>>> import numpy as np
>>> np.set_printoptions(precision=1, suppress=True, linewidth=120, legacy="1.25")
>>> def tidy(a):
...     return np.round(a, 1) + 0
... 
>>> M = np.loadtxt("a.csv", delimiter=",")
>>> print(M)
[[-0.3 -1.1  0.8]
 [-0.2 -1.4  0.1]
 [ 0.5  0.5  0.9]
 [-0.4  0.6  0.4]
 [ 0.7 -0.7  0.8]
 [-1.2  0.7 -0.7]
 [ 1.4 -1.6  0.6]
 [ 0.1  0.3  1.9]
 [-0.1  1.6  2.1]
 [ 4.8 -2.4  0.9]
 [ 1.   1.2 -0.2]
 [-0.5  1.1  0.2]
 [-0.9  0.9 -1.1]
 [-1.6  0.1  0.6]
 [-1.   0.8 -1. ]
 [ 1.7 -0.5 -1.7]
 [-0.9 -0.9 -0.7]
 [ 0.2  0.7  0.7]
 [ 0.   0.6 -0.9]]
>>> Ac = M - M.mean(axis=0)
>>> evecs = np.linalg.svd(Ac)[2][:1]
>>> other = Ac - Ac @ evecs.T @ evecs
>>> print(tidy((Ac @ evecs.T).std(axis=0)))
[1.6]
>>> arr = np.load("run16.npy")
>>> print(arr)
[[-0.9  0.7  0.5  1.2]
 [-4.5  1.3  0.4 -0.1]
 [-0.3 -0.3  1.6 -0.6]
 [ 3.9  1.3 -0.1  0. ]
 [ 1.5  0.6  0.3 -1.6]
 [ 4.5 -1.8 -0.5  1.9]
 [-0.6  0.7  0.5 -1. ]
 [-1.5 -0.4  0.7  0.6]
 [ 2.1 -1.2  1.1 -1.5]
 [-2.1 -2.7  1.2 -0.7]
 [ 2.1 -1.3  0.9  0.1]]
>>> other = np.c_[arr[:, :1] @ np.array([[0]]), np.array([5, 2, 4, 0, 1, 1, 4, 1, 5, 4, 1])]
>>> print(other)
[[0. 5.]
 [0. 2.]
 [0. 4.]
 [0. 0.]
 [0. 1.]
 [0. 1.]
 [0. 4.]
 [0. 1.]
 [0. 5.]
 [0. 4.]
 [0. 1.]]
>>> print(tidy(np.linalg.norm(other - arr @ np.linalg.lstsq(arr, other)[0], axis=0)))
[0.  5.5]
>>> print(np.linalg.matrix_rank(other))
1
>>> K = np.loadtxt("m.csv", delimiter=",")
>>> print(tidy(K))
[[ -4.6  -6.1   2.6  -1.8   4.3   2.8  -0.1  -0.8]
 [ -4.8  -9.3   3.5  -1.9   9.    3.2  -3.5 -12.1]
 [ -9.2  -8.2   7.6  -0.7   3.5   2.8  -4.3  -7.6]
 [  4.6  -4.8  -4.6  -2.7   8.5   3.7   2.7  -0.6]
 [ -1.5  -9.1  -0.7  -3.1  10.7   2.5  -0.2  -9.1]
 [  5.2  -5.9  -5.5  -2.8   8.2   2.1   4.   -0.5]
 [  1.8   1.4   4.9   2.1   0.6   9.5  -6.1  -0.5]
 [ -2.   -7.2   2.3  -0.9   4.8   2.5  -1.5  -6. ]
 [  4.1   3.6   8.3   5.4  -3.9  11.4 -10.4  -3.2]
 [ -5.2  -6.1   5.9  -0.1   3.5   4.2  -4.3  -6.6]
 [  0.1  -4.3   6.3   1.9   4.5   7.5  -8.6 -13.3]
 [ -3.   -4.8   2.3  -1.3   3.7   3.6  -0.4   0. ]
 [ -3.2  -7.5   3.4  -0.7   4.    2.3  -2.   -6.3]]
>>> r = np.linalg.matrix_rank(K)
>>> print(r)
5
>>> N = np.linalg.svd(K)[2][r:].T
>>> print([int(np.linalg.matrix_rank(np.delete(K, i, axis=0))) for i in range(13)])
[5, 5, 5, 5, 5, 5, 5, 5, 5, 5, 5, 5, 5]
>>> print(np.linalg.matrix_rank(K.T @ K), np.linalg.matrix_rank(K @ K.T))
5 5
>>> print([int(np.linalg.matrix_rank(K[:, :j + 1])) for j in range(8)])
[1, 2, 3, 4, 5, 5, 5, 5]
>>> print([int(np.linalg.matrix_rank(K[:i])) for i in range(1, len(K) + 1)])
[1, 2, 3, 4, 5, 5, 5, 5, 5, 5, 5, 5, 5]
